>>> import numpy as np
>>> from numpy import linalg as LA
>>> np.set_printoptions(precision=3, suppress=True, linewidth=120)
>>> F = np.array([[1, -1, 1],
...     [1, 0, 0],
...     [1, 1, 1],
...     [1, 2, 4],
...     [1, 3, 9],
...     [1, 4, 16],
...     [1, 5, 25],
...     [1, 6, 36],
...     [1, 7, 49]])
>>> vec = np.array([2, 3, 3])
>>> LA.norm(F @ vec) <= LA.norm(F, 2) * LA.norm(vec) + 1e-9
np.True_
>>> F @ (2 * vec)
array([  4,   4,  16,  40,  76, 124, 184, 256, 340])
>>> F @ vec
array([  2,   2,   8,  20,  38,  62,  92, 128, 170])
>>> F @ np.ones(3)
array([ 1.,  1.,  3.,  7., 13., 21., 31., 43., 57.])
>>> np.sign((F @ vec).round(6))
array([1, 1, 1, 1, 1, 1, 1, 1, 1])
>>> vec @ F
Traceback (most recent call last):
  File "<python-input-10>", line 1, in <module>
    vec @ F
    ~~~~^~~
ValueError: matmul: Input operand 1 has a mismatch in its core dimension 0, with gufunc signature (n?,k),(k,m?)->(n?,m?) (size 9 is different from 3)
>>> np.einsum("ij,j->i", F, vec)
array([  2,   2,   8,  20,  38,  62,  92, 128, 170])
>>> T = np.stack([F, 3 * F, F[::-1]])
>>> LA.matrix_rank(T.reshape(3, -1))
np.int64(2)
>>> T.sum(axis=0)
array([[  5,   3,  53],
       [  5,   6,  36],
       [  5,   9,  29],
       [  5,  12,  32],
       [  5,  15,  45],
       [  5,  18,  68],
       [  5,  21, 101],
       [  5,  24, 144],
       [  5,  27, 197]])
>>> (T @ F.T).shape
(3, 9, 9)
>>> LA.matrix_rank(T)
array([3, 3, 3])
>>> T.shape
(3, 9, 3)
>>> P = F @ LA.solve(F.T @ F, F.T)
>>> np.allclose(P @ P, P)
True
>>> LA.matrix_rank(np.eye(9) - P)
np.int64(6)
>>> np.round(P @ F[:, 2], 3) + 0
array([ 1.,  0.,  1.,  4.,  9., 16., 25., 36., 49.])
>>> vec = np.array([-3, 1, -3])
>>> target = F @ vec
>>> LA.solve(F.T @ F, F.T @ target)
array([-3.,  1., -3.])
>>> rng = np.random.default_rng(485)
>>> target = target + 0.02 * rng.normal(size=9)
>>> target
array([  -6.992,   -2.999,   -4.984,  -12.995,  -26.992,  -46.995,  -73.008, -105.019, -143.027])
>>> b, *_ = LA.lstsq(F, target)
>>> b.round()
array([-3.,  1., -3.])
>>> round(float(LA.norm(target - F @ b)), 3)
0.012
>>> b
array([-2.992,  1.003, -3.001])
>>> [round(float(LA.norm(LA.solve(F.T @ F + lam * np.eye(3), F.T @ target))), 2) for lam in (0, 1, 10, 100)]
[4.35, 3.79, 2.98, 2.82]
>>> Uu, sig, Vt = LA.svd(F)
>>> sig
array([69.373,  3.361,  1.749])
>>> Y = Uu[:, :1] @ np.diag(sig[:1]) @ Vt[:1]
>>> np.round(LA.norm(F - Y, 2), 3), round(float(sig[1]), 3)
(np.float64(3.361), 3.361)
>>> LA.matrix_rank(Y)
np.int64(1)
>>> Y = np.array([[-0.5, -0.3, -0.2, 0.0],
...     [1.0, 0.1, -0.1, -1.4],
...     [-1.3, -1.9, 0.0, 1.2],
...     [0.8, 0.5, 0.4, -0.6],
...     [-2.3, 0.5, -0.7, 1.1],
...     [0.1, -1.5, 0.6, -0.6],
...     [0.8, 1.4, 0.8, 0.7],
...     [-1.4, -1.7, -0.8, 0.3],
...     [-0.1, 1.0, 0.5, 0.2],
...     [-0.3, -0.8, 0.0, 0.6]])
>>> Z = np.array([[0.4, -0.3, -0.1, -0.8, 0.9, 1.3, 0.7],
...     [0.8, 0.9, 0.8, -0.8, 1.6, 0.1, -1.0],
...     [-1.8, -1.2, 0.2, 2.1, -1.8, -1.9, 0.5],
...     [0.0, -1.1, -0.5, -1.6, -1.5, 1.2, 0.3]])
>>> mat = Y @ Z
>>> mat.round(3) + 0
array([[-0.08,  0.12, -0.23,  0.22, -0.57, -0.3 , -0.15],
       [ 0.66,  1.45,  0.66,  1.15,  3.34, -0.18,  0.13],
       [-2.04, -2.64, -1.99,  0.64, -6.01, -0.44,  1.35],
       [ 0.  ,  0.39,  0.7 ,  0.76,  1.7 , -0.39,  0.08],
       [ 0.74,  0.77, -0.06, -1.79, -1.66, -0.29, -2.13],
       [-2.24, -1.44, -0.79,  3.34, -2.49, -1.88,  1.69],
       [ 0.  , -0.71,  0.85, -1.2 ,  0.47,  0.5 , -0.23],
       [-0.48, -0.48, -1.53,  0.32, -2.99, -0.11,  0.41],
       [-0.14,  0.11,  0.81,  0.01,  0.31, -0.74, -0.76],
       [-0.76, -1.29, -0.91, -0.08, -2.45,  0.25,  0.77]])
>>> Y = np.c_[F[:, :1] @ np.array([[3]]), np.array([1, 2, 3, -2, -1, 0, -1, -2, 2])]
>>> Y
array([[ 3,  1],
       [ 3,  2],
       [ 3,  3],
       [ 3, -2],
       [ 3, -1],
       [ 3,  0],
       [ 3, -1],
       [ 3, -2],
       [ 3,  2]])
>>> LA.matrix_rank(np.c_[F, Y])
np.int64(4)
>>> LA.matrix_rank(Y)
np.int64(2)
